>>> import numpy as np
>>> np.set_printoptions(suppress=True, linewidth=160)
>>> tidy = lambda a: np.round(a, 2) + 0
>>> mat = np.loadtxt("m.csv", delimiter=",")
>>> print(tidy(mat))
[[ 3.37 -3.59  0.87]
 [-1.55  4.46  1.65]
 [ 1.26  3.19  3.64]
 [-2.41  4.33  0.66]
 [ 3.39  0.19  3.67]
 [-2.69  4.21  0.28]
 [ 3.74 -0.97  3.17]
 [ 3.82 -2.2   2.36]
 [ 2.93  1.15  3.88]
 [ 1.15  3.28  3.59]
 [-3.11  3.9  -0.37]
 [-3.81  2.26 -2.31]
 [-2.28  4.37  0.83]
 [ 3.57 -0.29  3.49]
 [-2.54 -1.77 -3.93]
 [ 1.58 -4.46 -1.62]
 [-2.33 -2.05 -3.92]
 [ 2.78  1.4   3.91]
 [ 2.84 -4.11 -0.05]
 [-0.88 -3.5  -3.47]]
>>> # rank 2
>>> rk = np.linalg.matrix_rank(mat)
>>> print(rk)
2
>>> N = np.linalg.svd(mat)[2][rk:].T
>>> print([int(np.linalg.matrix_rank(mat[:, :j + 1])) for j in range(3)])
[1, 2, 2]
>>> print(tidy(N[:, 0] / N[np.abs(N[:, 0]).round(6).argmax(), 0]))
[ 1.    0.7  -0.96]
>>> print(N.shape)
(3, 1)
>>> print(tidy(N @ N.T))
[[ 0.41  0.29 -0.4 ]
 [ 0.29  0.2  -0.28]
 [-0.4  -0.28  0.38]]
>>> print([int(np.linalg.matrix_rank(np.delete(mat, i, axis=0))) for i in range(20)])
[2, 2, 2, 2, 2, 2, 2, 2, 2, 2, 2, 2, 2, 2, 2, 2, 2, 2, 2, 2]
>>> left, sv, Vt = np.linalg.svd(mat)
>>> print(tidy(sv))
[16.06 15.56  0.  ]
>>> A2 = left[:, :2] @ np.diag(sv[:2]) @ Vt[:2]
>>> print(tidy(np.linalg.norm(mat - A2, 2)), tidy(sv[2]))
0.0 0.0
>>> print(np.linalg.matrix_rank(mat, rtol=0.05))
2
>>> d = np.linalg.norm(mat[:, None] - mat[None], axis=-1)
>>> print(tidy(np.linalg.norm(mat, axis=1)))
[5. 5. 5. 5. 5. 5. 5. 5. 5. 5. 5. 5. 5. 5. 5. 5. 5. 5. 5. 5.]
>>> print(d.shape)
(20, 20)
>>> print(np.unique(mat.round(6), axis=0).shape)
(20, 3)
>>> print(np.abs(np.diag(np.linalg.qr(mat)[1])) > 1e-9)
[ True  True False]
>>> W0 = np.load("data.npy")
>>> print(W0)
[[ 1  1 -1 -1 -1 -1  1  1]
 [ 1  1  1  1 -1 -1 -1 -1]
 [ 1  1  1  1  1  1  1  1]
 [ 1 -1 -1  1  1 -1 -1  1]
 [ 1 -1  1 -1 -1  1 -1  1]
 [ 1  1 -1 -1  1  1 -1 -1]
 [ 1 -1 -1  1 -1  1  1 -1]
 [ 1 -1  1 -1  1 -1  1 -1]]
>>> A2 = W0 / np.sqrt((W0 ** 2).mean(axis=1, keepdims=True))
>>> print(np.linalg.matrix_rank(A2) == np.linalg.matrix_rank(W0))
True
>>> print(np.linalg.matrix_rank(W0 - W0.mean(axis=1, keepdims=True)))
7
>>> print(A2[1])
[ 1.  1.  1.  1. -1. -1. -1. -1.]
>>> A2 = W0 / np.linalg.norm(W0, axis=1, keepdims=True)
>>> C2 = A2 @ A2.T
>>> print((np.abs(C2) > 0.9).astype(int))
[[1 0 0 0 0 0 0 0]
 [0 1 0 0 0 0 0 0]
 [0 0 1 0 0 0 0 0]
 [0 0 0 1 0 0 0 0]
 [0 0 0 0 1 0 0 0]
 [0 0 0 0 0 1 0 0]
 [0 0 0 0 0 0 1 0]
 [0 0 0 0 0 0 0 1]]
>>> print(tidy(C2))
[[1. 0. 0. 0. 0. 0. 0. 0.]
 [0. 1. 0. 0. 0. 0. 0. 0.]
 [0. 0. 1. 0. 0. 0. 0. 0.]
 [0. 0. 0. 1. 0. 0. 0. 0.]
 [0. 0. 0. 0. 1. 0. 0. 0.]
 [0. 0. 0. 0. 0. 1. 0. 0.]
 [0. 0. 0. 0. 0. 0. 1. 0.]
 [0. 0. 0. 0. 0. 0. 0. 1.]]
>>> print(tidy(C2[2]))
[0. 0. 1. 0. 0. 0. 0. 0.]
>>> print(np.degrees(np.arccos(np.clip(C2[2, 5], -1, 1))))
90.0
>>> print((C2 - 2 * np.eye(8)).round(6).argmax(axis=1))
[1 0 0 0 0 0 0 0]
>>> print(tidy(np.linalg.norm(A2, axis=1)))
[1. 1. 1. 1. 1. 1. 1. 1.]
>>> A2 = W0[0, 0] * W0[1:] - np.outer(W0[1:, 0], W0[0])
>>> print(A2)
[[ 0  0  2  2  0  0 -2 -2]
 [ 0  0  2  2  2  2  0  0]
 [ 0 -2  0  2  2  0 -2  0]
 [ 0 -2  2  0  0  2 -2  0]
 [ 0  0  0  0  2  2 -2 -2]
 [ 0 -2  0  2  0  2  0 -2]
 [ 0 -2  2  0  2  0  0 -2]]
>>> print(np.linalg.matrix_rank(A2), np.linalg.matrix_rank(W0))
7 8
>>> print(W0[:, 0] / W0[0, 0])
[1. 1. 1. 1. 1. 1. 1. 1.]
>>> print(np.flatnonzero(~A2.round(6).any(axis=1)))
[]
>>> print(tidy(np.linalg.svd(W0, compute_uv=False)))
[2.83 2.83 2.83 2.83 2.83 2.83 2.83 2.83]
>>> print(W0[:, 7] @ W0[:, 1])
0
>>> print(tidy(np.linalg.norm(W0, axis=0)))
[2.83 2.83 2.83 2.83 2.83 2.83 2.83 2.83]
>>> print(tidy(np.linalg.pinv(W0)))
[[ 0.12  0.12  0.12  0.12  0.12  0.12  0.12  0.12]
 [ 0.13  0.12  0.12 -0.12 -0.12  0.12 -0.12 -0.13]
 [-0.12  0.12  0.12 -0.13  0.13 -0.12 -0.13  0.13]
 [-0.12  0.12  0.12  0.12 -0.12 -0.12  0.13 -0.12]
 [-0.12 -0.12  0.12  0.13 -0.13  0.12 -0.13  0.12]
 [-0.12 -0.12  0.13 -0.12  0.13  0.12  0.12 -0.12]
 [ 0.12 -0.13  0.12 -0.12 -0.12 -0.13  0.13  0.12]
 [ 0.13 -0.12  0.12  0.13  0.12 -0.13 -0.13 -0.12]]
>>> F = np.loadtxt("arr.csv", delimiter=",")
>>> print(F)
[[1. 1. 1. 3. 3. 3. 3. 0. 0. 1.]
 [2. 1. 2. 0. 1. 0. 2. 2. 1. 1.]
 [0. 3. 0. 1. 0. 2. 0. 2. 0. 1.]
 [1. 2. 3. 0. 3. 1. 1. 0. 0. 0.]
 [3. 3. 2. 1. 2. 0. 3. 0. 2. 2.]
 [0. 3. 1. 0. 3. 0. 3. 0. 0. 3.]
 [0. 1. 0. 1. 2. 0. 3. 3. 3. 2.]
 [1. 1. 1. 3. 3. 3. 3. 0. 0. 1.]
 [1. 0. 1. 2. 2. 2. 2. 1. 3. 0.]
 [2. 2. 0. 1. 0. 3. 3. 3. 0. 2.]
 [0. 0. 0. 0. 0. 3. 2. 3. 3. 1.]]
>>> # row 7 repeats row 0
>>> rng = np.random.default_rng(670675)
>>> z = rng.permutation(10)
>>> A2 = F[:, z] * rng.choice([-1, 1], 10)
>>> print(A2)
[[ 1.  0.  3. -0. -1. -1.  1.  3.  3.  3.]
 [ 1.  2.  0. -1. -2. -1.  2.  1.  2.  0.]
 [ 3.  2.  2. -0. -0. -1.  0.  0.  0.  1.]
 [ 2.  0.  1. -0. -3. -0.  1.  3.  1.  0.]
 [ 3.  0.  0. -2. -2. -2.  3.  2.  3.  1.]
 [ 3.  0.  0. -0. -1. -3.  0.  3.  3.  0.]
 [ 1.  3.  0. -3. -0. -2.  0.  2.  3.  1.]
 [ 1.  0.  3. -0. -1. -1.  1.  3.  3.  3.]
 [ 0.  1.  2. -3. -1. -0.  1.  2.  2.  2.]
 [ 2.  3.  3. -0. -0. -2.  2.  0.  3.  1.]
 [ 0.  3.  3. -3. -0. -1.  0.  0.  2.  0.]]
>>> left, _, Vt = np.linalg.svd(F.T @ A2)
>>> print(tidy(left @ Vt))
[[ 0.  0.  0.  0.  0.  0.  1.  0.  0.  0.]
 [ 1.  0.  0.  0.  0.  0.  0.  0.  0.  0.]
 [ 0.  0.  0.  0. -1.  0.  0.  0.  0.  0.]
 [ 0.  0.  0.  0.  0.  0.  0.  0.  0.  1.]
 [ 0.  0.  0.  0.  0.  0.  0.  1.  0.  0.]
 [ 0.  0.  1.  0.  0.  0.  0.  0.  0.  0.]
 [ 0.  0.  0.  0.  0.  0.  0.  0.  1.  0.]
 [ 0.  1.  0.  0.  0.  0.  0.  0.  0.  0.]
 [ 0.  0.  0. -1.  0.  0.  0.  0.  0.  0.]
 [ 0.  0.  0.  0.  0. -1.  0.  0.  0.  0.]]
>>> print(tidy(np.linalg.lstsq(F, A2)[0]))
[[ 0.  0.  0.  0.  0.  0.  1.  0.  0.  0.]
 [ 1.  0.  0.  0.  0.  0.  0.  0.  0.  0.]
 [ 0.  0.  0.  0. -1.  0.  0.  0.  0.  0.]
 [ 0.  0.  0.  0.  0.  0.  0.  0.  0.  1.]
 [ 0.  0.  0.  0.  0.  0.  0.  1.  0.  0.]
 [ 0.  0.  1.  0.  0.  0.  0.  0.  0.  0.]
 [ 0.  0.  0.  0.  0.  0.  0.  0.  1.  0.]
 [ 0.  1.  0.  0.  0.  0.  0.  0.  0.  0.]
 [ 0.  0.  0. -1.  0.  0.  0.  0.  0.  0.]
 [ 0.  0.  0.  0.  0. -1.  0.  0.  0.  0.]]
>>> print(z)
[1 7 5 8 2 9 0 4 6 3]
